% python3 -q
>>> import numpy as np
>>> np.set_printoptions(suppress=True, linewidth=140)
>>> rnd = lambda a: np.round(a, 3) + 0
>>> arr = np.array([[2, 2, 1], [0, 0, 2], [1, 1, 1]])
>>> arr
array([[2, 2, 1],
       [0, 0, 2],
       [1, 1, 1]])
>>> # columns 0 and 1 are equal
>>> Uu, s, vt = np.linalg.svd(arr)
>>> vecs = vt[:(s > 1e-8).sum()]
>>> rng = np.random.default_rng(928)
>>> x0 = arr[2] + 2 * arr[0] + rng.integers(2) * np.eye(3)[0]
>>> x0
array([5., 5., 3.])
>>> np.linalg.matrix_rank(np.vstack([arr, x0]))
np.int64(2)
>>> rnd(vecs.T @ vecs)
array([[0.5, 0.5, 0. ],
       [0.5, 0.5, 0. ],
       [0. , 0. , 1. ]])
>>> W = np.array([[0, 2, -2, -1], [1, -2, 2, -1], [0, -1, -2, -2]])
>>> b = np.array([-2, 3, 1, 2])
>>> H = np.maximum(arr @ W + b, 0)
>>> (H > 0).astype(int)
array([[0, 1, 0, 0],
       [0, 1, 0, 0],
       [0, 1, 0, 0]])
>>> C = np.array([[1, -3], [1, -3], [-1, 1], [1, 1]])
>>> H @ C
array([[ 2, -6],
       [ 1, -3],
       [ 2, -6]])
>>> (H @ C).round(6).argmax(axis=1)
array([0, 0, 0])
>>> A2 = np.array([[0, 2, 2], [0, 1, 1], [3, 0, 0]])
>>> M = A2 + A2.T
>>> M
array([[0, 2, 5],
       [2, 2, 1],
       [5, 1, 0]])
>>> (M + M.T) / 2
array([[0., 2., 5.],
       [2., 2., 1.],
       [5., 1., 0.]])
>>> rnd(np.sort(np.abs(np.linalg.eigvals(M))))
array([0.968, 5.075, 6.108])
>>> feats = np.load("out8.npy")
>>> rnd(feats)
array([[0.139, 0.083, 0.306, 0.139],
       [0.083, 0.05 , 0.183, 0.083],
       [0.306, 0.183, 0.672, 0.306],
       [0.139, 0.083, 0.306, 0.139]])
>>> x0 = np.array([-4, 2, -5, -3])
>>> rnd(feats @ (2 * x0))
array([ -4.667,  -2.8  , -10.267,  -4.667])
>>> rnd((feats * x0).sum(axis=1))
array([-2.333, -1.4  , -5.133, -2.333])
>>> rnd(np.einsum("ij,j->i", feats, x0))
array([-2.333, -1.4  , -5.133, -2.333])
>>> np.sign((feats @ x0).round(6))
array([-1., -1., -1., -1.])
>>> rnd(feats @ np.ones(4))
array([0.667, 0.4  , 1.467, 0.667])
>>> def softmax(z):
...     e = np.exp(z - z.max(axis=-1, keepdims=True))
...     return e / e.sum(axis=-1, keepdims=True)
... 
>>> rnd(softmax(feats[1]))
array([0.246, 0.238, 0.271, 0.246])
>>> rnd(softmax(10 * feats[1]))
array([0.184, 0.132, 0.5  , 0.184])
>>> rnd(softmax(feats).sum(axis=1))
array([1., 1., 1., 1.])
>>> scores = feats @ feats.T / np.sqrt(4)
>>> rnd(softmax(scores + np.triu(np.full(scores.shape, -np.inf), 1)))
array([[1.   , 0.   , 0.   , 0.   ],
       [0.504, 0.496, 0.   , 0.   ],
       [0.318, 0.299, 0.382, 0.   ],
       [0.246, 0.24 , 0.268, 0.246]])
>>> softmax(scores).round(6).argmax(axis=1)
array([2, 2, 2, 2])
>>> rnd(softmax(scores))
array([[0.246, 0.24 , 0.268, 0.246],
       [0.248, 0.244, 0.261, 0.248],
       [0.241, 0.227, 0.29 , 0.241],
       [0.246, 0.24 , 0.268, 0.246]])
>>> m1 = np.loadtxt("m.csv", delimiter=",")
>>> m1
array([[ 2. ,  0. , -1.8, 15. ],
       [-1. ,  0.7,  0.8, 11. ],
       [-1.2, -1.2,  1. , 11. ]])
>>> A2 = m1 / np.linalg.norm(m1, axis=1, keepdims=True)
>>> G = A2 @ A2.T
>>> rnd(G)
array([[1.   , 0.955, 0.944],
       [0.955, 1.   , 0.985],
       [0.944, 0.985, 1.   ]])
>>> (G - 2 * np.eye(3)).round(6).argmax(axis=1)
array([1, 2, 1])
